$ ipython --no-banner

In [1]: import numpy as np

In [2]: np.set_printoptions(precision=1, suppress=True, linewidth=140)

In [3]: arr = np.array([[3.0, -1.0, 0.0, -1.0],
   ...:     [2.0, 0.0, 0.0, -1.0],
   ...:     [0.0, 0.0, 1.0, 0.0],
   ...:     [0.0, 0.0, 0.0, 1.0]])

In [4]: vals, V = np.linalg.eig(arr)

In [5]: print(np.sort(np.linalg.eigvals(arr.T)))
[1. 1. 1. 2.]

In [6]: print(arr @ V[:, 0] - vals[0] * V[:, 0])
[0. 0. 0. 0.]

In [7]: print(np.prod(vals))
2.0

In [8]: feats = np.array([[7.0, 0.0, 0.0, 0.0],
   ...:     [0.0, 2.0, 0.0, 1.0],
   ...:     [0.0, 1.0, 2.0, 0.0],
   ...:     [0.0, 3.0, 1.0, 3.0]])

In [9]: # 2 blocks once reordered

In [10]: vals, V = np.linalg.eig(feats)

In [11]: print(np.sort(np.linalg.eigvals(np.linalg.inv(feats))))
[0.1 0.2 0.6 1. ]

In [12]: print(np.round(np.prod(vals), 1))
49.0

In [13]: print(np.sort(np.linalg.eigvals(feats @ feats)))
[ 1.   2.5 19.5 49. ]

In [14]: print(np.round(feats @ V[:, 0] - vals[0] * V[:, 0], 1) + 0)
[0. 0. 0. 0.]

In [15]: M = np.load("a.npy")

In [16]: print(M)
[[0 2 3 1 0 2 2 3 1]
 [0 2 2 1 0 2 2 2 1]
 [0 0 1 0 2 3 3 1 0]
 [0 0 0 1 1 1 1 2 3]
 [0 0 0 0 3 1 2 3 0]
 [0 0 0 0 0 0 3 1 0]
 [0 0 0 0 0 0 1 2 1]
 [0 0 0 0 0 0 0 0 2]
 [0 0 0 0 0 0 0 0 3]]

In [17]: left, s = np.linalg.svd(M)
Traceback (most recent call last):
  Cell In[17], line 1
    left, s = np.linalg.svd(M)
ValueError: too many values to unpack (expected 2)


In [18]: left, s, Vh = np.linalg.svd(M, full_matrices=False)

In [19]: print((s > 1e-8).sum())
8

In [20]: print(np.abs(left[:, 0]).round(6).argmax())
0

In [21]: print(np.round(Vh @ Vh.T, 1) + 0)
[[1. 0. 0. 0. 0. 0. 0. 0. 0.]
 [0. 1. 0. 0. 0. 0. 0. 0. 0.]
 [0. 0. 1. 0. 0. 0. 0. 0. 0.]
 [0. 0. 0. 1. 0. 0. 0. 0. 0.]
 [0. 0. 0. 0. 1. 0. 0. 0. 0.]
 [0. 0. 0. 0. 0. 1. 0. 0. 0.]
 [0. 0. 0. 0. 0. 0. 1. 0. 0.]
 [0. 0. 0. 0. 0. 0. 0. 1. 0.]
 [0. 0. 0. 0. 0. 0. 0. 0. 1.]]

In [22]: print(s)
[9.8 4.7 4.1 2.5 2.4 0.8 0.7 0.4 0. ]

In [23]: left, s, Vh = np.linalg.svd(M)

In [24]: V = Vh[:(s > 1e-8).sum()]

In [25]: rng = np.random.default_rng(156)

In [26]: x = M[6] + -1 * M[3] + rng.integers(2) * np.eye(9)[0]

In [27]: print(x)
[ 1.  0.  0. -1. -1. -1.  0.  0. -2.]

In [28]: print(np.round(np.linalg.norm(x - V.T @ V @ x), 1))
1.0

In [29]: print(np.round(V.T @ V, 1) + 0)
[[0. 0. 0. 0. 0. 0. 0. 0. 0.]
 [0. 1. 0. 0. 0. 0. 0. 0. 0.]
 [0. 0. 1. 0. 0. 0. 0. 0. 0.]
 [0. 0. 0. 1. 0. 0. 0. 0. 0.]
 [0. 0. 0. 0. 1. 0. 0. 0. 0.]
 [0. 0. 0. 0. 0. 1. 0. 0. 0.]
 [0. 0. 0. 0. 0. 0. 1. 0. 0.]
 [0. 0. 0. 0. 0. 0. 0. 1. 0.]
 [0. 0. 0. 0. 0. 0. 0. 0. 1.]]

In [30]: print(np.linalg.matrix_rank(np.vstack([M, x])))
9

In [31]: f = np.array([1, 1])

In [32]: print(np.array([np.convolve(row, f, "same") for row in M]))
[[0 2 5 4 1 2 4 5 4]
 [0 2 4 3 1 2 4 4 3]
 [0 0 1 1 2 5 6 4 1]
 [0 0 0 1 2 2 2 3 5]
 [0 0 0 0 3 4 3 5 3]
 [0 0 0 0 0 0 3 4 1]
 [0 0 0 0 0 0 1 3 3]
 [0 0 0 0 0 0 0 0 2]
 [0 0 0 0 0 0 0 0 3]]

In [33]: print(np.polyval(f, M[5]))
[1 1 1 1 1 1 4 2 1]

In [34]: left, s, Vh = np.linalg.svd(M)

In [35]: print(np.argmax(s[:-1] / (s[1:] + 1e-6)) + 1)
8

In [36]: print(s)
[9.8 4.7 4.1 2.5 2.4 0.8 0.7 0.4 0. ]

In [37]: B = left[:, :8] @ np.diag(s[:8]) @ Vh[:8]

In [38]: print(round(np.abs(M - B).max(), 1))
0.0

In [39]: print(B.round(1) + 0)
[[0. 2. 3. 1. 0. 2. 2. 3. 1.]
 [0. 2. 2. 1. 0. 2. 2. 2. 1.]
 [0. 0. 1. 0. 2. 3. 3. 1. 0.]
 [0. 0. 0. 1. 1. 1. 1. 2. 3.]
 [0. 0. 0. 0. 3. 1. 2. 3. 0.]
 [0. 0. 0. 0. 0. 0. 3. 1. 0.]
 [0. 0. 0. 0. 0. 0. 1. 2. 1.]
 [0. 0. 0. 0. 0. 0. 0. 0. 2.]
 [0. 0. 0. 0. 0. 0. 0. 0. 3.]]

In [40]: print(round(float(np.linalg.norm(M - B) / np.linalg.norm(M)), 1))
0.0

In [41]: f, g = M[2], M[5]

In [42]: print(f @ g)
10

In [43]: print(f @ f)
24

In [44]: pr = (f @ g) / (f @ f) * f

In [45]: print(np.linalg.matrix_rank(np.outer(f, g)))
1

In [46]: print(np.outer(f, g))
[[0 0 0 0 0 0 0 0 0]
 [0 0 0 0 0 0 0 0 0]
 [0 0 0 0 0 0 3 1 0]
 [0 0 0 0 0 0 0 0 0]
 [0 0 0 0 0 0 6 2 0]
 [0 0 0 0 0 0 9 3 0]
 [0 0 0 0 0 0 9 3 0]
 [0 0 0 0 0 0 3 1 0]
 [0 0 0 0 0 0 0 0 0]]

In [47]: print(g - pr)
[ 0.   0.  -0.4  0.  -0.8 -1.2  1.8  0.6  0. ]

In [48]: mat = np.load("test8.npy")

In [49]: print(mat)
[[ 2.1 -2.6  1.1 -1.2 -1.   1.2 -0.5 -1.1]
 [-0.7  1.1 -0.7 -0.3 -1.  -2.4  0.   1. ]
 [ 1.  -0.2  0.9  0.8 -0.2 -1.1  0.9  1.2]
 [ 0.9  1.1 -0.7 -0.8  0.3  1.4  0.4 -1.3]
 [ 0.2  0.6  0.4  1.5 -0.2 -0.3  0.8 -0.3]
 [-0.2 -0.7  1.1 -0.9 -2.2 -1.3  0.8 -0.5]
 [ 1.1  1.  -0.8 -0.7  0.2  1.4  0.4 -1.3]
 [-0.4 -0.3 -1.3  0.  -0.5 -1.7  1.7 -1.1]
 [-0.2 -1.5  1.1  1.   0.5 -0.4 -0.1 -0.1]
 [ 0.   0.7 -0.7  0.9 -0.1 -1.   0.2  0.9]
 [-0.1  0.7 -0.7  1.   0.6  1.2  1.3 -0.5]
 [-0.7  1.9  0.8  0.1  1.1 -0.6  0.5  1.3]]

In [50]: print(np.linalg.matrix_rank(mat))
8

In [51]: print(np.round(mat.mean(axis=0), 1) + 0)
[ 0.2  0.2  0.   0.1 -0.2 -0.3  0.5 -0.2]

In [52]: print(mat.sum(axis=0))
[ 3.   1.8  0.5  1.4 -2.5 -3.6  6.4 -1.8]

In [53]: print(mat - mat[0])
[[ 0.   0.   0.   0.   0.   0.   0.   0. ]
 [-2.8  3.7 -1.8  0.9  0.  -3.6  0.5  2.1]
 [-1.1  2.4 -0.2  2.   0.8 -2.3  1.4  2.3]
 [-1.2  3.7 -1.8  0.4  1.3  0.2  0.9 -0.2]
 [-1.9  3.2 -0.7  2.7  0.8 -1.5  1.3  0.8]
 [-2.3  1.9  0.   0.3 -1.2 -2.5  1.3  0.6]
 [-1.   3.6 -1.9  0.5  1.2  0.2  0.9 -0.2]
 [-2.5  2.3 -2.4  1.2  0.5 -2.9  2.2  0. ]
 [-2.3  1.1  0.   2.2  1.5 -1.6  0.4  1. ]
 [-2.1  3.3 -1.8  2.1  0.9 -2.2  0.7  2. ]
 [-2.2  3.3 -1.8  2.2  1.6  0.   1.8  0.6]
 [-2.8  4.5 -0.3  1.3  2.1 -1.8  1.   2.4]]

In [54]: print(mat.shape)
(12, 8)

In [55]: print(np.diff(mat, axis=0))
[[-2.8  3.7 -1.8  0.9  0.  -3.6  0.5  2.1]
 [ 1.7 -1.3  1.6  1.1  0.8  1.3  0.9  0.2]
 [-0.1  1.3 -1.6 -1.6  0.5  2.5 -0.5 -2.5]
 [-0.7 -0.5  1.1  2.3 -0.5 -1.7  0.4  1. ]
 [-0.4 -1.3  0.7 -2.4 -2.  -1.   0.  -0.2]
 [ 1.3  1.7 -1.9  0.2  2.4  2.7 -0.4 -0.8]
 [-1.5 -1.3 -0.5  0.7 -0.7 -3.1  1.3  0.2]
 [ 0.2 -1.2  2.4  1.   1.   1.3 -1.8  1. ]
 [ 0.2  2.2 -1.8 -0.1 -0.6 -0.6  0.3  1. ]
 [-0.1  0.   0.   0.1  0.7  2.2  1.1 -1.4]
 [-0.6  1.2  1.5 -0.9  0.5 -1.8 -0.8  1.8]]

In [56]: print(np.linalg.svd(mat, compute_uv=False))
[5.8 4.9 3.8 3.  2.4 1.8 1.3 0.9]

In [57]: K = np.array([[28.0, 15.0, 25.0, 20.0, 20.0],
    ...:     [15.0, 12.0, 15.0, 12.0, 12.0],
    ...:     [25.0, 15.0, 28.0, 20.0, 20.0],
    ...:     [20.0, 12.0, 20.0, 19.0, 16.0],
    ...:     [20.0, 12.0, 20.0, 16.0, 19.0]])

In [58]: vals, V = np.linalg.eig(K)

In [59]: print(vals)
[ 3. 94.  3.  3.  3.]

In [60]: print(K.sum(axis=1))
[108.  66. 108.  87.  87.]

In [61]: print(K.mean(axis=0))
[21.6 13.2 21.6 17.4 17.4]

In [62]: print(np.abs(K).max())
28.0

In [63]: print(np.diff(K, axis=0))
[[-13.  -3. -10.  -8.  -8.]
 [ 10.   3.  13.   8.   8.]
 [ -5.  -3.  -8.  -1.  -4.]
 [  0.   0.   0.  -3.   3.]]

In [64]: F = np.loadtxt("block13.csv", delimiter=",")

In [65]: print(F.round(1) + 0)
[[-1.3 -0.2  0.4 -0.1 -1.  -0.1 -1.  -0.9  0.5  0.   0.3]
 [-0.2 -1.8 -0.8  0.7  1.  -0.8  0.3  0.   0.1  0.4  0.2]
 [ 0.4 -0.8  0.5  0.4  0.8  1.8 -0.6 -0.4  1.1  0.2  0.3]
 [-0.1  0.7  0.4 -1.1  0.3  0.4  0.3  0.1 -0.3  0.5  1.1]
 [-1.   1.   0.8  0.3  0.1  0.2  0.6  0.3  0.7 -0.2  0. ]
 [-0.1 -0.8  1.8  0.4  0.2 -0.3 -1.   0.4 -0.4  0.   0.6]
 [-1.   0.3 -0.6  0.3  0.6 -1.  -0.5  0.3  0.3 -0.4  1. ]
 [-0.9  0.  -0.4  0.1  0.3  0.4  0.3 -2.1 -0.5 -0.8 -0.3]
 [ 0.5  0.1  1.1 -0.3  0.7 -0.4  0.3 -0.5 -0.1  0.3 -0.2]
 [ 0.   0.4  0.2  0.5 -0.2  0.  -0.4 -0.8  0.3  1.5  0.6]
 [ 0.3  0.2  0.3  1.1  0.   0.6  1.  -0.3 -0.2  0.6 -0.8]]

In [66]: # rank 10

In [67]: print(F.mean(axis=0))
[-0.3 -0.1  0.3  0.2  0.2  0.1 -0.1 -0.3  0.1  0.2  0.3]

In [68]: print(np.linalg.matrix_rank(F))
10

In [69]: print(round(np.abs(F).max(), 1))
2.1

In [70]: print(np.unravel_index(np.abs(F).argmax(), F.shape))
(np.int64(7), np.int64(7))

In [71]: print(np.round(np.linalg.svd(F, compute_uv=False), 1) + 0)
[3. 3. 3. 3. 2. 2. 2. 2. 1. 1. 0.]

In [72]: print(round(np.linalg.norm(F), 1))
7.3

In [73]: np.zeros(11, 11)
Traceback (most recent call last):
  Cell In[73], line 1
    np.zeros(11, 11)
TypeError: Cannot interpret '11' as a data type


In [74]: print(F.shape)
(11, 11)

In [75]: left, s, Vh = np.linalg.svd(F)

In [76]: V = Vh[:(s > 1e-8).sum()]

In [77]: x = F[8] + 4 * F[2] + rng.integers(2) * np.eye(11)[10]

In [78]: print(x)
[ 1.9 -2.9  3.   1.4  4.   6.8 -2.1 -2.2  4.1  1.2  0.8]

In [79]: print(np.diag(V.T @ V))
[0.9 1.  1.  1.  0.9 1.  0.8 1.  0.9 0.9 0.7]

In [80]: f, g = F[0], F[7]

In [81]: print(np.round(f @ g, 1))
2.0

In [82]: pr = (f @ g) / (f @ f) * f

In [83]: print(round(np.linalg.norm(f + g) ** 2 + np.linalg.norm(f - g) ** 2, 1))
24.1

In [84]: print(round((g - pr) @ f, 1))
-0.0

In [85]: print(np.linalg.matrix_rank(np.outer(f, g)))
1

In [86]: J = np.eye(8, dtype=int)[rng.permutation(8)] * np.array([0, -1, 2, -1, 0, -2, 0, -1])

In [87]: print(J)
[[ 0  0  0  0  0  0  0  0]
 [ 0  0  0  0  0  0  0  0]
 [ 0  0  0 -1  0  0  0  0]
 [ 0  0  0  0  0  0  0  0]
 [ 0 -1  0  0  0  0  0  0]
 [ 0  0  0  0  0 -2  0  0]
 [ 0  0  0  0  0  0  0 -1]
 [ 0  0  2  0  0  0  0  0]]

In [88]: # rows 0 and 1 are equal

In [89]: left, s, Vh = np.linalg.svd(J)

In [90]: print(np.argmax(s[:-1] / (s[1:] + 1e-6)) + 1)
5

In [91]: print(s)
[ 2.  2.  1.  1.  1. -0.  0.  0.]

In [92]: B = left[:, :5] @ np.diag(s[:5]) @ Vh[:5]

In [93]: print(np.linalg.matrix_rank(J, rtol=0.05))
5

In [94]: print(np.linalg.matrix_rank(B))
5

In [95]: print(round(np.linalg.norm(J - B, 2), 1), s[5])
0.0 -0.0

In [96]: print(np.round(np.linalg.norm(J - B) / np.linalg.norm(J), 1))
0.0

In [97]: E = np.loadtxt("mat.csv", delimiter=",")

In [98]: print(E.round(1) + 0)
[[-0.7  0.3  0.6 -0.2  0.3]
 [-0.7 -0.4 -0.3  0.3 -0.4]
 [ 0.   0.7 -0.1  0.  -0.7]
 [-0.1 -0.1 -0.3 -0.9 -0.1]
 [-0.2  0.4 -0.7  0.2  0.5]]

In [99]: x = np.array([9, 0, 5, 6, 4])

In [100]: rhs = E @ x

In [101]: print(rhs)
[-3.1 -7.9 -3.4 -8.3 -2.5]

In [102]: print(np.round(np.linalg.solve(E, rhs + E[:, 4]), 1) + 0)
[9. 0. 5. 6. 5.]

In [103]: print(np.round(np.linalg.solve(E, rhs), 1) + 0)
[9. 0. 5. 6. 4.]

In [104]: print(np.round(np.linalg.solve(E, -3 * rhs), 1) + 0)
[-27.   0. -15. -18. -12.]

In [105]: print(np.round(np.linalg.solve(E.T, E[0]), 1) + 0)
[1. 0. 0. 0. 0.]
